$ python -q
>>> import numpy as np
>>> import numpy.linalg as la
>>> np.set_printoptions(precision=1, suppress=True, linewidth=140)
>>> feats = np.loadtxt("run9.csv", delimiter=",")
>>> feats
array([[ -9.6,  10.2, -34.9,  19.5,   2.6,  -2.3,  23.8, -20.5],
       [ -3.6,  -0.3,   7.2,  -5.6,   1.5,  -3.5,   0. ,   6.5],
       [ -2. ,  -7.2,  24.9, -31.3,   3.2,  -2.7, -13. ,  19.5],
       [ -1.1,  -0.7,  11.7,   2.4,  -0.7,  -3. ,  -3.2,   9.8],
       [  0. ,   0.5, -21.6, -23.5,   0.9,   7.4,   8.7, -17.4],
       [  1. ,   0.8,  -0.4,   7.6,  -1.3,  -0.3,   2.7,  -2.1],
       [  5.9,  -8.5,  26.2, -26.6,  -0.5,   0.8, -15.7,  15.6],
       [ -4.8,   5.5, -13.9,   4.5,   2. ,   0.7,   8.3,  -8.9],
       [ -6. ,   3.7,  -9.1,  17.6,  -0.5,  -3.6,   5.7,   1.2],
       [ -0.7,  -1.8,  10.8,  -6.4,   0.4,  -2. ,  -3.2,   8.3],
       [  3.2,  -4.5,  19.3,   7.2,  -3.6,  -4. ,  -8.3,  15.3],
       [ -0.1,   2.1,   2.6,  13.4,   0.7,  -2.4,  -0.2,   0.4],
       [  2.2,  -3.8,   8.8,  -6.5,  -1.2,   0. ,  -6. ,   7.2],
       [ -9.6,   7.3, -19.9,  15.3,   0.5,  -3.4,  14.6,  -5.7],
       [ -0.7,   0.1,  -6.7,  -3.3,   2. ,   0.3,   1.3,  -4.7],
       [ -4.5,   5.2,  -1.4,  21.1,  -0.5,  -5.3,   6. ,   2. ],
       [  1.4,  -2.9,  19.9,   1.4,   0.2,  -3. ,  -9.7,  13.7],
       [ -1.7,   0.9,  -8.7,   0.4,   0.7,   1.5,   3. ,  -4.5],
       [ -9.1,   4.4, -21.3,   2.6,   4. ,  -1.7,   8.5,  -6.8],
       [  0.3,  -2.9,   3.7, -25.6,   1. ,   2.9,  -2. ,   1.4],
       [  0.4,   1.4, -12.4,   4. ,  -0.3,   3.4,   3.2,  -8.5],
       [  1.3,   1.2,   1.7,  26.8,  -0.6,  -3.8,  -2.2,   1.6],
       [  4.2,   1.2,   2.6,  17. ,  -4.2,   0.2,   0.5,  -0.7],
       [ -1.5,  -1.4,   5.1, -19.8,   1.4,   1.4,  -1.4,   3.1],
       [  1.8,  -1.8,   5.8,  -2.6,   0.2,  -0.7,  -3.6,   2.4],
       [  5.5,  -9.2,  22.4, -33.5,   1.3,   1.7, -15.8,  12.2],
       [ -1.9,   0.1,  -1.2,  -6.1,   1. ,  -0.7,   2.9,  -0.7],
       [  3.9,  -3.7,   8.3, -17.3,  -0.7,   1.8,  -4.1,   2.3],
       [  5.5,  -4.2,   1.7, -12.6,  -2.4,   4.2,  -4.4,  -0.3],
       [ -4.4,   4.7,  -8.2,  17.8,  -1.7,  -3.2,   9.8,  -2. ],
       [  0.5,   5.3, -20.3,  22.5,  -1. ,   2.4,   9.8, -15.8],
       [  2.4,  -2.5,  18.8, -14.6,  -0.7,  -0.3,  -4.8,   9.2],
       [ -4.3,   3. , -12.7,   4. ,   1.3,  -0.2,   5.6,  -4.7],
       [ -4.4,   0.5,   8.5,   7. ,   0.5,  -6.3,  -0.9,  10.4],
       [ -0.8,  -0.1,   6.8, -12.3,   1.4,   0.3,  -1.1,   2.7]])
>>> dist = la.norm(feats[:, None] - feats[None], axis=-1)
>>> (dist + 1e9 * np.eye(35)).round(6).argmin(axis=1)
array([13,  9,  6, 33, 14, 11, 25, 32, 29, 12, 16, 22,  9, 29, 17,  8, 10, 14,  7, 23, 17, 22, 11, 19, 12,  6, 14, 23, 27,  8, 13,  9,  7,
        3, 23])
>>> dist.mean(axis=1).argmax()
np.int64(0)
>>> np.flatnonzero(dist[14] < dist.mean() / 2)
array([ 5,  7, 14, 17, 20, 24, 26, 32])
>>> print(dist[14].round(6).argsort(kind="stable")[:4])
[14 17 26 20]
